>>> import numpy as np
>>> from numpy import linalg as LA
>>> np.set_printoptions(precision=3, suppress=True, linewidth=140, floatmode="fixed")
>>> M = np.loadtxt("run17.csv", delimiter=",")
>>> M
array([[ 2.807, -0.255,  0.126, -0.575, -0.012],
       [-0.255,  1.645,  0.281, -0.350,  0.878],
       [ 0.126,  0.281,  2.184, -0.445,  0.230],
       [-0.575, -0.350, -0.445,  0.294, -0.049],
       [-0.012,  0.878,  0.230, -0.049,  2.071]])
>>> rk = LA.matrix_rank(M)
>>> rk
np.int64(4)
>>> ns = LA.svd(M)[2][rk:].T
>>> LA.matrix_rank(M.T @ M), LA.matrix_rank(M @ M.T)
(np.int64(4), np.int64(4))
>>> ns[:, 0] / ns[np.abs(ns[:, 0]).round(6).argmax(), 0]
array([ 0.222,  0.278,  0.167,  1.000, -0.111])
>>> ns.shape
(5, 1)
>>> [int(LA.matrix_rank(np.delete(M, i, axis=0))) for i in range(5)]
[4, 4, 4, 4, 4]
>>> W0 = np.load("m.npy")
>>> W0
array([[ -0.987,  11.733,   4.654],
       [  9.834, -12.807, -23.242],
       [ 17.059,  -0.699, -23.431],
       [-20.889, -11.548,  13.458],
       [ 20.705,  -6.325, -19.970],
       [  1.339,  -6.929,   0.321],
       [ -2.582,   7.849,   7.628],
       [-14.237, -16.883, -19.645],
       [-20.893,   3.618,  18.621],
       [-11.049,  -5.007,  29.490],
       [ -2.956,  20.653,  -9.648],
       [ -2.053,  -8.517, -40.245],
       [ -1.356,  -4.704,   3.441],
       [-11.272,  20.437,  -7.428],
       [ 10.414,  -1.076,  -8.418],
       [ 21.928,   7.003,  10.764],
       [ -0.907,   2.815,  -2.342],
       [ 19.717,  -3.494, -33.240],
       [-41.746,   5.162, -38.243],
       [  6.200,   7.213,  46.946],
       [  1.310,  -5.287,  -0.427]])
>>> vec = np.array([-2, 0, 0])
>>> h = np.maximum(W0 @ vec, 0)
>>> W0 * (h > 1e-9)[:, None]
array([[ -0.987,  11.733,   4.654],
       [  0.000,  -0.000,  -0.000],
       [  0.000,  -0.000,  -0.000],
       [-20.889, -11.548,  13.458],
       [  0.000,  -0.000,  -0.000],
       [  0.000,  -0.000,   0.000],
       [ -2.582,   7.849,   7.628],
       [-14.237, -16.883, -19.645],
       [-20.893,   3.618,  18.621],
       [-11.049,  -5.007,  29.490],
       [ -2.956,  20.653,  -9.648],
       [ -2.053,  -8.517, -40.245],
       [ -1.356,  -4.704,   3.441],
       [-11.272,  20.437,  -7.428],
       [  0.000,  -0.000,  -0.000],
       [  0.000,   0.000,   0.000],
       [ -0.907,   2.815,  -2.342],
       [  0.000,  -0.000,  -0.000],
       [-41.746,   5.162, -38.243],
       [  0.000,   0.000,   0.000],
       [  0.000,  -0.000,  -0.000]])
>>> W0.T @ h
array([-6181.364,   112.248, -2096.421])
>>> np.tanh(W0 @ vec)
array([ 0.962, -1.000, -1.000,  1.000, -1.000, -0.991,  1.000,  1.000,  1.000,  1.000,  1.000,  0.999,  0.991,  1.000, -1.000, -1.000,
        0.948, -1.000,  1.000, -1.000, -0.989])
>>> dist = LA.norm(W0[:, None] - W0[None], axis=-1)
>>> np.flatnonzero(dist[16] < dist.mean() / 2)
array([ 0,  5,  6, 12, 14, 16, 20])
>>> dist.mean(axis=1).argmax()
np.int64(18)
>>> LA.matrix_rank(dist ** 2)
np.int64(5)
>>> dist[:5, :5]
array([[ 0.000, 38.697, 35.623, 31.869, 37.456],
       [38.697,  0.000, 14.101, 47.879, 13.073],
       [35.623, 14.101,  0.000, 54.024,  7.545],
       [31.869, 47.879, 54.024,  0.000, 53.617],
       [37.456, 13.073,  7.545, 53.617,  0.000]])
>>> Xs = W0 - W0.mean(axis=0)
>>> vecs = LA.svd(Xs)[2][:2]
>>> B = Xs - Xs @ vecs.T @ vecs
>>> np.diag(vecs.T @ vecs)
array([0.996, 0.018, 0.985])
>>> vec = np.array([-1, 2, -1])
>>> y = W0 @ vec
>>> np.round(LA.pinv(W0) @ W0, 3) + 0
array([[1.000, 0.000, 0.000],
       [0.000, 1.000, 0.000],
       [0.000, 0.000, 1.000]])
>>> LA.solve(W0.T @ W0, W0.T @ y)
array([-1.000,  2.000, -1.000])
>>> rng = np.random.default_rng(88283)
>>> y = y + 0.3 * rng.normal(size=21)
>>> y
array([ 19.862, -12.558,   4.884, -15.852, -13.650, -15.517,  10.728,  -0.063,   9.378, -28.382,  53.770,  25.234, -11.164,  59.896,
        -4.670, -18.798,   8.653,   6.414,  90.854, -38.849, -11.533])
>>> c, *_ = LA.lstsq(W0, y)
>>> np.round(LA.norm(y - W0 @ c), 3)
np.float64(0.878)
>>> gram = W0.T @ W0
>>> gram
array([[ 4927.094,  -222.969,  -209.629],
       [ -222.969,  2024.189,   961.539],
       [ -209.629,   961.539, 10094.903]])
>>> LA.matrix_rank(gram)
np.int64(3)
>>> W2 = np.array([[-0.8, 0.0, 1.1, 0.8], [-1.8, -0.4, 0.8, 0.7], [0.2, 0.3, 0.5, -0.7]])
>>> feats = np.array([[1, 2, 1],
...     [1, 0, 2],
...     [0, 2, 2],
...     [0, 0, 2],
...     [2, 0, 0],
...     [0, 2, 0],
...     [1, 1, 0],
...     [1, 2, 1],
...     [1, 0, 0],
...     [2, 0, 2],
...     [1, 2, 1],
...     [0, 0, 1],
...     [1, 2, 0],
...     [2, 2, 1],
...     [1, 2, 0],
...     [2, 1, 0],
...     [2, 1, 0]]) @ W2 + 0.02 * rng.normal(size=(17, 4))
>>> feats
array([[-4.212, -0.467,  3.233,  1.521],
       [-0.402,  0.607,  2.112, -0.611],
       [-3.159, -0.197,  2.626,  0.007],
       [ 0.449,  0.610,  1.008, -1.351],
       [-1.605,  0.018,  2.196,  1.628],
       [-3.628, -0.782,  1.607,  1.411],
       [-2.583, -0.405,  1.898,  1.492],
       [-4.225, -0.483,  3.217,  1.489],
       [-0.833, -0.018,  1.122,  0.798],
       [-1.187,  0.584,  3.219,  0.216],
       [-4.237, -0.505,  3.192,  1.491],
       [ 0.160,  0.319,  0.515, -0.708],
       [-4.392, -0.793,  2.711,  2.186],
       [-4.973, -0.503,  4.261,  2.276],
       [-4.424, -0.817,  2.681,  2.194],
       [-3.431, -0.428,  3.005,  2.285],
       [-3.389, -0.412,  2.976,  2.344]])
>>> hat = feats @ LA.solve(feats.T @ feats, feats.T)
>>> np.round(LA.eigvalsh(hat), 3) + 0
array([0.000, 0.000, 0.000, 0.000, 0.000, 0.000, 0.000, 0.000, 0.000, 0.000, 0.000, 0.000, 0.000, 1.000, 1.000, 1.000, 1.000])
>>> np.allclose(hat @ hat, hat)
True
>>> hat @ feats[:, 2]
array([3.233, 2.112, 2.626, 1.008, 2.196, 1.607, 1.898, 3.217, 1.122, 3.219, 3.192, 0.515, 2.711, 4.261, 2.681, 3.005, 2.976])
>>> np.round(np.trace(hat), 3)
np.float64(4.0)
>>> gram = feats.T @ feats
>>> np.allclose(gram, gram.T)
True
>>> gram
array([[ 175.269,   22.487, -133.709,  -78.425],
       [  22.487,    4.607,  -12.251,  -11.785],
       [-133.709,  -12.251,  116.834,   57.082],
       [ -78.425,  -11.785,   57.082,   42.493]])
>>> (feats @ feats.T).shape
(17, 17)
>>> B = np.array([[-6, -6, -6], [-5, 9, -9]])
>>> W2 = np.kron(B, gram)
>>> LA.matrix_rank(W2)
np.int64(8)
>>> B = np.c_[feats[:, :2] @ np.array([[9, 9], [3, -7]]), np.array([0, 1, 7, 7, -4, -2, 7, 1, -6, 5, -8, 9, -1, 9, 6, 5, 2])]
>>> B
array([[-39.306, -34.638,   0.000],
       [ -1.793,  -7.867,   1.000],
       [-29.019, -27.052,   7.000],
       [  5.868,  -0.233,   7.000],
       [-14.389, -14.573,  -4.000],
       [-34.996, -27.172,  -2.000],
       [-24.462, -20.410,   7.000],
       [-39.477, -34.650,   1.000],
       [ -7.548,  -7.371,  -6.000],
       [ -8.930, -14.768,   5.000],
       [-39.648, -34.597,  -8.000],
       [  2.394,  -0.800,   9.000],
       [-41.907, -33.979,  -1.000],
       [-46.264, -41.235,   9.000],
       [-42.267, -34.100,   6.000],
       [-32.164, -27.881,   5.000],
       [-31.738, -27.618,   2.000]])
>>> LA.matrix_rank(np.c_[feats, B])
np.int64(5)
>>> LA.norm(LA.qr(feats)[0].T @ B, axis=0) ** 2 / ((B ** 2).sum(axis=0) + 1e-12)
array([1.000, 1.000, 0.298])
